$ python -q
>>> import numpy as np
>>> np.set_printoptions(suppress=True, linewidth=120)
>>> rng = np.random.default_rng(71642)
>>> t = np.sort(rng.uniform(-2, 2, 22))
>>> mat = np.c_[t, t ** 2, t ** 3] @ np.array([[1, 2, 1], [1, 3, 1], [0, 0, 3]])
>>> mat.round(3)
array([[  0.937,   4.399, -11.106],
       [  0.832,   4.037, -10.132],
       [  0.715,   3.628,  -9.058],
       [  0.421,   2.581,  -6.464],
       [ -0.094,   0.613,  -2.245],
       [ -0.19 ,   0.175,  -1.43 ],
       [ -0.206,   0.091,  -1.277],
       [ -0.249,  -0.271,  -0.576],
       [ -0.233,  -0.329,  -0.386],
       [ -0.017,  -0.033,  -0.017],
       [  0.223,   0.482,   0.243],
       [  0.443,   0.997,   0.554],
       [  0.518,   1.177,   0.678],
       [  0.783,   1.834,   1.197],
       [  1.085,   2.6  ,   1.93 ],
       [  1.934,   4.823,   4.737],
       [  3.042,   7.81 ,   9.852],
       [  3.337,   8.616,  11.46 ],
       [  4.355,  11.419,  17.731],
       [  4.543,  11.94 ,  19.007],
       [  4.906,  12.947,  21.56 ],
       [  5.789,  15.41 ,  28.29 ]])
>>> Ac = mat - mat.mean(axis=0)
>>> evecs = np.linalg.svd(Ac)[2][:2]
>>> A2 = Ac - Ac @ evecs.T @ evecs
>>> np.round(A2.std(axis=0), 3)
array([0.123, 0.039, 0.005])
>>> np.round(np.linalg.norm(A2) / np.linalg.norm(Ac), 3)
np.float64(0.011)
>>> np.round(np.cov(Ac @ evecs.T, rowvar=False), 3) + 0
array([[130.223,   0.   ],
       [  0.   ,   6.74 ]])
>>> D = np.linalg.norm(mat[:, None] - mat[None], axis=-1)
>>> D.mean(axis=1).argmax()
np.int64(21)
>>> (D + 1e9 * np.eye(22)).round(6).argmin(axis=1)
array([ 1,  0,  1,  2,  5,  6,  5,  8,  7,  8,  9, 12, 11, 12, 13, 14, 17, 16, 19, 18, 19, 20])
>>> np.unravel_index(D.round(6).argmax(), D.shape)
(np.int64(0), np.int64(21))
>>> np.flatnonzero(D[13] < D.mean() / 2)
array([ 4,  5,  6,  7,  8,  9, 10, 11, 12, 13, 14, 15])
>>> D[13].round(6).argsort(kind="stable")[:4]
array([13, 12, 14, 11])
>>> np.linalg.matrix_rank(D ** 2)
np.int64(5)
>>> D.shape
(22, 22)
>>> A2 = np.c_[mat[:, :2] @ np.array([[5, 1], [2, 0]]), np.array([-1, 5, 2, 4, -1, 4, -1, 4, 0, 2, 4, 4, 5, 5, -3, 2, -4, 5, 4, 4, 4, -3])]
>>> A2.round(3)
array([[13.48 ,  0.937, -1.   ],
       [12.237,  0.832,  5.   ],
       [10.831,  0.715,  2.   ],
       [ 7.266,  0.421,  4.   ],
       [ 0.756, -0.094, -1.   ],
       [-0.601, -0.19 ,  4.   ],
       [-0.85 , -0.206, -1.   ],
       [-1.789, -0.249,  4.   ],
       [-1.825, -0.233,  0.   ],
       [-0.151, -0.017,  2.   ],
       [ 2.081,  0.223,  4.   ],
       [ 4.211,  0.443,  4.   ],
       [ 4.944,  0.518,  5.   ],
       [ 7.584,  0.783,  5.   ],
       [10.626,  1.085, -3.   ],
       [19.313,  1.934,  2.   ],
       [30.828,  3.042, -4.   ],
       [33.914,  3.337,  5.   ],
       [44.612,  4.355,  4.   ],
       [46.597,  4.543,  4.   ],
       [50.423,  4.906,  4.   ],
       [59.765,  5.789, -3.   ]])
>>> np.linalg.matrix_rank(np.c_[mat, A2])
np.int64(4)
>>> np.round(np.linalg.norm(A2 - mat @ np.linalg.lstsq(mat, A2)[0], axis=0), 3) + 0
array([ 0.   ,  0.   , 15.079])
>>> np.linalg.matrix_rank(A2)
np.int64(3)
>>> vec = np.array([-8, 5, -5])
>>> y = mat @ vec
>>> np.round(np.linalg.solve(mat.T @ mat, mat.T @ y), 3)
array([-8.,  5., -5.])
>>> y = y + 0.05 * rng.normal(size=22)
>>> y.round(3)
array([  69.991,   64.323,   57.637,   41.904,   15.072,    9.482,    8.454,    3.548,    2.183,    0.033,   -0.559,
         -1.284,   -1.63 ,   -3.112,   -5.321,  -15.1  ,  -34.534,  -40.931,  -66.365,  -71.601,  -82.317, -110.745])
>>> coef, *_ = np.linalg.lstsq(mat, y)
>>> round(float(np.linalg.norm(y - mat @ coef)), 3)
0.224
>>> np.round(mat.T @ (y - mat @ coef), 3) + 0
array([0., 0., 0.])
>>> gram = np.cov(mat, rowvar=False)
>>> np.round(mat.std(axis=0), 3)
array([ 1.87 ,  4.746, 10.234])
>>> np.round(np.median(mat, axis=0), 3)
array([0.749, 2.591, 0.399])
>>> np.round(np.corrcoef(mat.T), 3)
array([[1.   , 0.99 , 0.892],
       [0.99 , 1.   , 0.832],
       [0.892, 0.832, 1.   ]])
>>> round(np.corrcoef(mat[:, 0], mat[:, 2])[0, 1], 3)
np.float64(0.892)
>>> np.argwhere(np.triu(np.abs(np.corrcoef(mat.T)) > 0.8, 1))
array([[0, 1],
       [0, 2],
       [1, 2]])
>>> gram.round(3)
array([[  3.665,   9.203,  17.891],
       [  9.203,  23.6  ,  42.343],
       [ 17.891,  42.343, 109.716]])
>>> np.round(np.linalg.eigvalsh(gram)[::-1], 3)
array([130.223,   6.74 ,   0.017])
>>> M = np.load("test3.npy")
>>> M
array([[ 2.,  0., -2.],
       [ 0.,  1., -3.],
       [ 0.,  0., -4.]])
>>> vec = np.array([-2, 1, 0])
>>> y = M @ vec
>>> y
array([-4.,  1.,  0.])
>>> np.round(np.linalg.solve(M, y + M[:, 0]), 3)
array([-1.,  1., -0.])
>>> np.round(np.linalg.solve(M.T, M[2]), 3)
array([ 0., -0.,  1.])
>>> np.round(np.linalg.solve(M, 5 * y), 3)
array([-10.,   5.,  -0.])
>>> r0, r1 = M[2], M[0]
>>> r0 @ r0
np.float64(16.0)
>>> r0 @ r1
np.float64(8.0)
>>> p = (r0 @ r1) / (r0 @ r0) * r0
>>> p
array([ 0.,  0., -2.])
>>> round(float(np.linalg.norm(r0 + r1) ** 2 + np.linalg.norm(r0 - r1) ** 2), 3)
48.0
>>> (r1 - p) @ r0
np.float64(0.0)
>>> np.linalg.matrix_rank(np.outer(r0, r1))
np.int64(1)
>>> r1 - p
array([2., 0., 0.])
>>> np.outer(r0, r1)
array([[ 0.,  0., -0.],
       [ 0.,  0., -0.],
       [-8., -0.,  8.]])
>>> data = np.loadtxt("a.csv", delimiter=",")
>>> data
array([[  8.151,  -4.464, -12.846],
       [  5.209,   2.768,   6.52 ],
       [ -8.179,  -9.   ,   5.297],
       [ -4.16 ,  -6.556,   3.487],
       [ -0.719,  -4.172,   2.52 ],
       [ 10.372,   5.14 ,   2.661],
       [ -0.983,  -0.519,  10.268],
       [  4.508,   0.285,   2.725],
       [ -1.836,  -4.776,   3.174],
       [  2.369,  -2.71 ,   0.299],
       [  4.811,   0.552,   2.753],
       [ -3.684,  -6.121,   3.564],
       [ 13.843,   7.101,   0.797],
       [-14.534, -12.007,   9.875],
       [ -1.896,  -5.033,   2.759],
       [  5.129,  -1.529,  -1.94 ],
       [-13.477, -14.012,   4.104],
       [  6.797,  -0.074,  -1.81 ],
       [  2.988,  -1.267,   2.152],
       [  0.506,  -0.687,   7.45 ],
       [ -0.253,  -1.866,   6.356],
       [  0.31 ,  -7.789,  -6.427],
       [  0.94 ,  -0.997,   6.105],
       [ -3.284,  -8.094,  -1.049],
       [ -6.596,  -9.47 ,   1.719],
       [  3.12 ,   1.866,   8.199]])
>>> Ac = data - data.mean(axis=0)
>>> U, sigma, Vh = np.linalg.svd(Ac, full_matrices=False)
>>> np.abs(Vh[0]).argmax()
np.int64(0)
>>> np.abs(U[:, 0]).argmax()
np.int64(13)
>>> np.linalg.matrix_rank(Ac)
np.int64(3)
>>> np.round(Vh[0] * np.sign(Vh[0, np.abs(Vh[0]).argmax()]), 3)
array([ 0.8  ,  0.561, -0.213])
>>> np.round(np.abs(Vh[-1]), 3)
array([0.598, 0.717, 0.359])
>>> np.round(Ac.mean(axis=0), 3) + 0
array([0., 0., 0.])
>>> Ac = data - data.mean(axis=0)
>>> evecs = np.linalg.svd(Ac)[2][:1]
>>> A2 = Ac - Ac @ evecs.T @ evecs
>>> np.linalg.norm(A2, axis=1).round(6).argmax()
np.int64(0)
>>> np.round(np.linalg.norm(A2) / np.linalg.norm(Ac), 3)
np.float64(0.523)
>>> K = np.load("arr.npy")
>>> K
array([[0, 0, 1, 1],
       [5, 1, 0, 2],
       [5, 1, 0, 1]])
>>> A2 = np.array([[1, 1, 0], [3, 1, 0]])
>>> Z = np.kron(A2, K)
>>> Z.shape
(6, 12)
>>> A2 = np.array([[-6, 2], [-4, -6], [-3, 0], [3, -6]])
>>> np.vstack([K, A2.T]).shape
(5, 4)
>>> np.einsum("ik,kj->ji", K, A2)
array([[  0, -28, -31],
       [ -6,  -8,  -2]])
>>> np.einsum("ij,ij->i", K, K)
array([ 2, 30, 27])
>>> np.einsum("ij->j", K)
array([10,  2,  1,  4])
>>> K @ A2
array([[  0,  -6],
       [-28,  -8],
       [-31,  -2]])
>>> np.linalg.matrix_rank(np.vstack([K, A2.T]))
np.int64(4)
>>> t = np.radians(30)
>>> r_ = np.eye(4)
>>> r_[3, 3] = r_[2, 2] = np.cos(t)
>>> r_[3, 2], r_[2, 3] = -np.sin(t), np.sin(t)
>>> r_.round(3)
array([[ 1.   ,  0.   ,  0.   ,  0.   ],
       [ 0.   ,  1.   ,  0.   ,  0.   ],
       [ 0.   ,  0.   ,  0.866,  0.5  ],
       [ 0.   ,  0.   , -0.5  ,  0.866]])
>>> A2 = K @ r_.T
>>> A2.round(3)
array([[0.   , 0.   , 1.366, 0.366],
       [5.   , 1.   , 1.   , 1.732],
       [5.   , 1.   , 0.5  , 0.866]])
>>> np.round(np.linalg.svd(K, compute_uv=False), 3), np.round(np.linalg.svd(A2, compute_uv=False), 3)
(array([7.525, 1.471, 0.461]), array([7.525, 1.471, 0.461]))
